$ ipython --no-banner

In [1]: import numpy as np

In [2]: np.set_printoptions(suppress=True, linewidth=160)

In [3]: data = np.loadtxt("m.csv", delimiter=",")

In [4]: data.round(2) + 0
Out[4]: 
array([[ -1.63,  -3.98,   4.26,   2.9 ,   1.77,   4.56,   1.02,   2.37,  -2.82],
       [ -0.22,  -3.94,   1.79,  -1.68,   3.15,   0.02,  -1.93,   1.98,   0.95],
       [  3.17,   2.68,   1.88,  -6.04,   5.26,  -6.43,   0.59,   5.34,   7.15],
       [ -9.28,  -2.92,   2.25,   3.14,   2.6 ,   4.01,   4.59,   3.05,   1.6 ],
       [ -0.67,   5.3 ,   4.27,   2.23,   3.01,   2.05,   7.68,   8.4 ,   2.12],
       [ -6.12,  -4.86,  -2.65,  -1.91,   3.41,   0.93,  -1.94,   2.21,   3.39],
       [-10.12,  -7.18,   6.4 ,   0.29,   3.86,  -1.37,   2.77,  -2.13,   3.78],
       [ -2.04,   3.88,   6.78,   0.32,   4.11,  -1.89,   7.85,   5.88,   4.75],
       [  5.58,   0.26,  -0.91,   1.93,   1.08,   6.8 ,  -1.62,   7.37,  -4.75],
       [ -0.45,  -1.75,   2.32,  -1.28,   3.34,  -0.2 ,   0.25,   3.35,   1.86],
       [ -0.46,  -2.9 ,   5.98,  -1.51,   3.74,  -2.23,   0.95,   1.27,   2.2 ],
       [ -0.04,  -3.95,   2.3 ,  -3.01,   3.73,  -1.98,  -2.13,   1.42,   2.38],
       [ -6.93,  -7.24,  -1.38,   0.3 ,   2.49,   3.51,  -2.29,   0.8 ,   0.45],
       [ -4.49,   0.06,   2.09,  -1.33,   4.1 ,  -1.42,   3.45,   4.2 ,   5.19],
       [  1.68,   2.48,   6.37,  -2.07,   4.36,  -3.76,   4.2 ,   4.75,   4.39],
       [  3.3 ,  -6.4 ,  -3.9 ,   1.42,   0.45,   8.5 ,  -7.26,   3.59,  -6.81],
       [ -4.89,  -0.69,   6.68,   2.38,   3.1 ,   1.2 ,   6.08,   3.24,   1.79],
       [  3.02,   3.33,   0.98,  -0.25,   2.9 ,   1.67,   2.27,   7.83,   1.07],
       [ -1.2 ,  -6.17,   4.08,  -0.98,   3.01,  -0.03,  -1.99,  -0.15,   0.02],
       [  4.75,  -0.84,  -0.99,   1.01,   1.42,   5.64,  -2.38,   6.31,  -3.84],
       [ -1.68,   2.36,   0.35,  -1.77,   3.96,  -0.9 ,   3.04,   6.46,   4.88],
       [ -2.07,   0.43,   0.  ,   1.36,   2.47,   3.78,   2.35,   6.21,   0.62]])

In [5]: # null space of dimension 4

In [6]: G = np.cov(data, rowvar=False)

In [7]: np.argsort(-data.std(axis=0).round(6), kind="stable")
Out[7]: array([0, 1, 6, 5, 8, 2, 7, 3, 4])

In [8]: mat = np.load("a.npy")

In [9]: mat
Out[9]: 
array([[ 6, -2, -6,  0, -5,  9, -4],
       [ 7, -1, -6, -8,  7,  1,  8],
       [ 6, -2, -6,  0, -5,  9, -4]])

In [10]: print(mat - mat[0])
[[ 0  0  0  0  0  0  0]
 [ 1  1  0 -8 12 -8 12]
 [ 0  0  0  0  0  0  0]]

In [11]: np.count_nonzero(mat)
Out[11]: np.int64(19)

In [12]: np.abs(mat).max()
Out[12]: np.int64(9)

In [13]: print(np.round(np.linalg.svd(mat, compute_uv=False), 2) + 0)
[20.07 16.03  0.  ]

In [14]: np.round(np.linalg.norm(mat), 2)
Out[14]: np.float64(25.69)

In [15]: mat.sum(axis=0)
Out[15]: array([ 19,  -5, -18,  -8,  -3,  19,   0])

In [16]: A2 = mat / np.sqrt((mat ** 2).mean(axis=1, keepdims=True))

In [17]: print(np.round(mat - mat.mean(axis=1, keepdims=True), 2))
[[ 6.29 -1.71 -5.71  0.29 -4.71  9.29 -3.71]
 [ 5.86 -2.14 -7.14 -9.14  5.86 -0.14  6.86]
 [ 6.29 -1.71 -5.71  0.29 -4.71  9.29 -3.71]]

In [18]: np.round(np.linalg.norm(A2, axis=1), 2)
Out[18]: array([2.65, 2.65, 2.65])

In [19]: rk = np.linalg.matrix_rank(mat)

In [20]: rk
Out[20]: np.int64(2)

In [21]: null = np.linalg.svd(mat)[2][rk:].T

In [22]: [int(np.linalg.matrix_rank(mat[:i])) for i in range(1, len(mat) + 1)]
Out[22]: [1, 2, 2]

In [23]: np.allclose(mat @ null, 0)
Out[23]: True

In [24]: [int(np.linalg.matrix_rank(mat[:, :j + 1])) for j in range(7)]
Out[24]: [1, 2, 2, 2, 2, 2, 2]
